$ python -q
>>> import numpy as np
>>> np.set_printoptions(precision=4, suppress=True, linewidth=160)
>>> def rd(a):
...     return np.round(a, 4) + 0
... 
>>> rng = np.random.default_rng(49)
>>> K = (rng.random((3, 3)) < 0.3) + np.eye(3)
>>> K /= K.sum(axis=1, keepdims=True)
>>> print(K)
[[1.  0.  0. ]
 [0.  0.5 0.5]
 [0.  0.  1. ]]
>>> print(rd(np.sort(np.abs(np.linalg.eigvals(K)))[::-1]))
[1.  1.  0.5]
>>> p = np.eye(3)[2]
>>> for _ in range(5):
...     p = p @ K
...     print(p.round(4))
... 
[0. 0. 1.]
[0. 0. 1.]
[0. 0. 1.]
[0. 0. 1.]
[0. 0. 1.]
>>> B = K / np.sqrt((K ** 2).mean(axis=1, keepdims=True))
>>> print(np.linalg.matrix_rank(B) == np.linalg.matrix_rank(K))
True
>>> print(rd(B[1]))
[0.     1.2247 1.2247]
>>> print(rd(K - K.mean(axis=1, keepdims=True)))
[[ 0.6667 -0.3333 -0.3333]
 [-0.3333  0.1667  0.1667]
 [-0.3333 -0.3333  0.6667]]
>>> print(np.linalg.matrix_rank(K - K.mean(axis=1, keepdims=True)))
2
>>> vals, vecs = np.linalg.eig(K)
>>> print(rd(np.sort(np.linalg.eigvals(K.T))))
[0.5 1.  1. ]
>>> print(rd(np.sort(np.linalg.eigvals(np.linalg.inv(K)))))
[1. 1. 2.]
>>> print(K @ vecs[:, 0] - vals[0] * vecs[:, 0])
[0. 0. 0.]
>>> print(vals)
[1.  0.5 1. ]
>>> print(rd(np.sort(np.linalg.eigvals(K @ K))))
[0.25 1.   1.  ]
>>> O, vecs = np.linalg.qr(K[:, :1])[0], np.linalg.qr(K[:, 1:])[0]
>>> s = np.linalg.svd(O.T @ vecs, compute_uv=False)
>>> print((s > 0.9).sum())
0
>>> r0 = np.array([2, 2, 2])
>>> W0 = r0[np.abs(np.subtract.outer(np.arange(3), np.arange(3)))]
>>> print(W0)
[[2 2 2]
 [2 2 2]
 [2 2 2]]
>>> C2 = W0.T @ W0
>>> print(np.allclose(C2, C2.T))
True
>>> print(np.linalg.matrix_rank(C2))
1
>>> print(rd(np.linalg.eigvalsh(C2)[::-1]))
[36.  0.  0.]
>>> print(np.trace(C2), (W0 ** 2).sum())
36 36
>>> Uu, s, Vh = np.linalg.svd(K, full_matrices=False)
>>> print(rd(Vh @ Vh.T))
[[1. 0. 0.]
 [0. 1. 0.]
 [0. 0. 1.]]
>>> print(rd(np.abs(Vh[0])))
[0.     0.2298 0.9732]
>>> print(rd(s))
[1.1441 1.     0.437 ]
>>> r = np.linalg.matrix_rank(W0)
>>> print(r)
1
>>> N = np.linalg.svd(W0)[2][r:].T
>>> print(rd(W0 @ N))
[[0. 0.]
 [0. 0.]
 [0. 0.]]
>>> print([int(np.linalg.matrix_rank(W0[:, :j + 1])) for j in range(3)])
[1, 1, 1]
>>> print(np.allclose(W0 @ N, 0))
True
>>> print([int(np.linalg.matrix_rank(np.delete(W0, i, axis=0))) for i in range(3)])
[1, 1, 1]
>>> print([int(np.linalg.matrix_rank(W0[:i])) for i in range(1, len(W0) + 1)])
[1, 1, 1]
>>> F = np.load("dump.npy")
>>> print(F)
[[ 0  1  3  0]
 [ 0  2  2  2]
 [ 0 -3 -1 -4]]
>>> B = F / np.linalg.norm(F, axis=1, keepdims=True)
>>> C2 = B @ B.T
>>> print(np.argwhere(np.triu(np.abs(C2) > 0.95, 1)))
[]
>>> print(rd(C2))
[[ 1.      0.7303 -0.3721]
 [ 0.7303  1.     -0.9058]
 [-0.3721 -0.9058  1.    ]]
>>> print((C2 - 2 * np.eye(3)).round(6).argmax(axis=1))
[1 0 0]
>>> print(rd(np.linalg.norm(B, axis=1)))
[1. 1. 1.]
>>> B = np.array([[2, -2], [-8, -4]])
>>> W2 = np.kron(B, F)
>>> print(W2.shape)
(6, 8)
>>> print(rd(np.linalg.norm(F, 2) / np.linalg.norm(F)))
0.9071
>>> print(np.linalg.cond(F) > 100)
True
>>> P = np.triu(np.array([[-1, 3, -5], [-3, -4, -2], [-4, -3, -4]]), 1) + np.eye(3)
>>> B = P @ K @ np.linalg.inv(P)
>>> print(rd(np.linalg.det(B)))
0.5
>>> vec = np.array([-2, 0, 0, 2])
>>> h = np.maximum(F @ vec, 0)
>>> print(np.maximum(F @ vec, 0) - np.maximum(-F @ vec, 0))
[ 0  4 -8]
>>> print(F * (h > 1e-9)[:, None])
[[0 0 0 0]
 [0 2 2 2]
 [0 0 0 0]]
>>> mat = np.load("data.npy")
>>> print(mat)
[[ 5.  5.  0.  0.]
 [ 5.  0.  5.  0.]
 [ 0.  5.  1.  5.]
 [ 0.  0.  5. -4.]]
>>> z = rng.permutation(4)
>>> B = mat[:, z] * rng.choice([-1, 1], 4)
>>> print(B)
[[ 0. -5.  0. -5.]
 [ 5. -0.  0. -5.]
 [ 1. -5.  5. -0.]
 [ 5. -0. -4. -0.]]
>>> Uu, _, Vh = np.linalg.svd(mat.T @ B)
>>> print(rd(Uu @ Vh))
[[ 0.  0.  0. -1.]
 [ 0. -1.  0.  0.]
 [ 1.  0.  0.  0.]
 [ 0.  0.  1.  0.]]
>>> print(rd(np.linalg.lstsq(mat, B)[0]))
[[ 0.  0.  0. -1.]
 [ 0. -1.  0.  0.]
 [ 1.  0.  0.  0.]
 [ 0.  0.  1.  0.]]
>>> M = np.load("sample3.npy")
>>> print(M)
[[ 0  0  1  0]
 [ 0 -1  0  0]
 [ 2  0  0  0]
 [ 0  0  0 -2]]
>>> th = np.radians(60)
>>> R = np.eye(4)
>>> R[0, 0] = R[2, 2] = np.cos(th)
>>> R[0, 2], R[2, 0] = -np.sin(th), np.sin(th)
>>> print(rd(R))
[[ 0.5    0.    -0.866  0.   ]
 [ 0.     1.     0.     0.   ]
 [ 0.866  0.     0.5    0.   ]
 [ 0.     0.     0.     1.   ]]
>>> B = M @ R.T
>>> print(rd(np.abs(B - M).max(axis=0)))
[1.     0.     1.7321 0.    ]
>>> print(rd(np.linalg.det(R)), np.trace(R))
1.0 3.0
>>> E = np.load("a.npy")
>>> print(E)
[[2 0 0]
 [2 1 0]
 [2 1 2]]
>>> vec = np.array([2, -2, 1])
>>> target = E @ vec
>>> beta, lr = np.zeros(3), 1 / np.linalg.norm(E, 2) ** 2
>>> for i in range(200):
...     beta -= lr * E.T @ (E @ beta - target)
...     if i % 50 == 0: print(i, round(np.linalg.norm(E @ beta - target), 4))
... 
0 1.7122
50 0.3833
100 0.0876
150 0.02
>>> print(rd(np.linalg.cond(E)))
5.8623
>>> print(rd(beta))
[ 1.9984 -1.9934  0.9981]
>>> def softmax(z):
...     e = np.exp(z - z.max(axis=-1, keepdims=True))
...     return e / e.sum(axis=-1, keepdims=True)
... 
>>> print(rd(softmax(E[2])))
[0.4223 0.1554 0.4223]
>>> att = E @ E.T / np.sqrt(3)
>>> print(softmax(att).round(6).argmax(axis=1))
[0 1 2]
>>> print(rd(softmax(att + np.triu(np.full(att.shape, -np.inf), 1))))
[[1.     0.     0.    ]
 [0.3595 0.6405 0.    ]
 [0.0483 0.086  0.8657]]
>>> X = np.vander(np.arange(4) - 2, 3, increasing=True)
>>> print(X)
[[ 1 -2  4]
 [ 1 -1  1]
 [ 1  0  0]
 [ 1  1  1]]
>>> W = np.array([[2, 1, 0, -2], [1, -2, 2, 2], [-1, -2, -2, 1]])
>>> beta = np.array([0, 1, 1, 3])
>>> act = np.maximum(X @ W + beta, 0)
>>> print((act > 0).mean(axis=0))
[0.5  0.5  0.5  0.75]
>>> print((act > 0).astype(int))
[[0 0 0 1]
 [0 1 0 0]
 [1 1 1 1]
 [1 0 1 1]]
>>> W2 = np.array([[-2, -1], [1, 1], [3, 2], [0, 2]])
>>> print((act @ W2).round(6).argmax(axis=1))
[1 0 1 1]
>>> print(W @ W2)
[[-3 -5]
 [ 2  5]
 [-6 -3]]
>>> r0, v = X[0], X[2]
>>> print(r0 @ r0)
21
>>> p = (r0 @ v) / (r0 @ r0) * r0
>>> print((v - p) @ r0)
0.0
>>> print(rd(np.linalg.norm(r0 + v) ** 2 + np.linalg.norm(r0 - v) ** 2))
44.0
>>> vec = np.array([-3, -3, -1])
>>> target = X @ vec
>>> print(rd(np.linalg.lstsq(X, target)[0]))
[-3. -3. -1.]
>>> print(rd(np.linalg.solve(X.T @ X, X.T @ target)))
[-3. -3. -1.]
>>> target = target + 0.3 * rng.normal(size=4)
>>> print(rd(target))
[-0.6715 -0.7329 -2.8493 -7.07  ]
>>> beta, *_ = np.linalg.lstsq(X, target)
>>> print([round(float(np.linalg.norm(np.linalg.solve(X.T @ X + lam * np.eye(3), X.T @ target))), 2) for lam in (0, 1, 10, 100)])
[4.39, 3.26, 1.02, 0.15]
>>> print(rd(X.T @ (target - X @ beta)))
[0. 0. 0.]
>>> print(beta.round())
[-3. -3. -1.]
>>> print(rd(np.linalg.norm(target - X @ beta)))
0.011
>>> W2 = 5 * np.array([[-0.6, 1.5, 0.7], [0.6, 0.4, -1.2], [-0.6, -0.2, 0.1]])
>>> z = rng.integers(0, 3, 15)
>>> feats = W2[z] + rng.normal(size=(15, 3))
>>> print(rd(feats))
[[ 4.4567  3.5286 -3.7982]
 [ 3.7261  2.7857 -4.7278]
 [-3.7131  8.3432  3.6436]
 [ 3.9361  1.9729 -5.917 ]
 [-3.5909  0.228   1.2355]
 [-2.2798 -1.7696  0.5282]
 [-1.7287  9.1305  4.4316]
 [-3.4194  8.3879  4.572 ]
 [-3.4867 -1.0521  1.0711]
 [ 4.2434  2.1581 -7.5012]
 [ 2.7493  2.9481 -6.188 ]
 [-3.4061  6.8537  3.075 ]
 [-3.2664  7.9103  2.0951]
 [-4.3997  5.9978  3.8455]
 [-3.017   6.6569  4.6595]]
>>> Uu, s, Vh = np.linalg.svd(feats, full_matrices=False)
>>> print(rd(s))
[24.7931 16.5935  4.7516]
>>> print(rd(np.sqrt((s ** 2).sum())), rd(np.linalg.norm(feats)))
30.2096 30.2096
>>> print(np.abs(Uu[:, 0]).round(6).argmax())
7
>>> print(Uu.shape, s.shape, Vh.shape)
(15, 3) (3,) (3, 3)
>>> print(np.allclose(Uu * s @ Vh, feats))
True
>>> print(rd(np.abs(Vh[0])))
[0.4379 0.7277 0.5279]
>>> B = W0 / np.sqrt((W0 ** 2).mean(axis=1, keepdims=True))
>>> print(np.linalg.matrix_rank(W0 - W0.mean(axis=1, keepdims=True)))
0
>>> print(np.linalg.matrix_rank(B) == np.linalg.matrix_rank(W0))
True
>>> blk = np.stack([feats, 3 * feats, feats[::-1]])
>>> print(rd(np.linalg.norm(blk, axis=(1, 2))))
[30.2096 90.6287 30.2096]
>>> print(np.linalg.matrix_rank(blk.reshape(3, -1)))
2
>>> print(blk.shape)
(3, 15, 3)
>>> print(np.linalg.matrix_rank(blk))
[3 3 3]
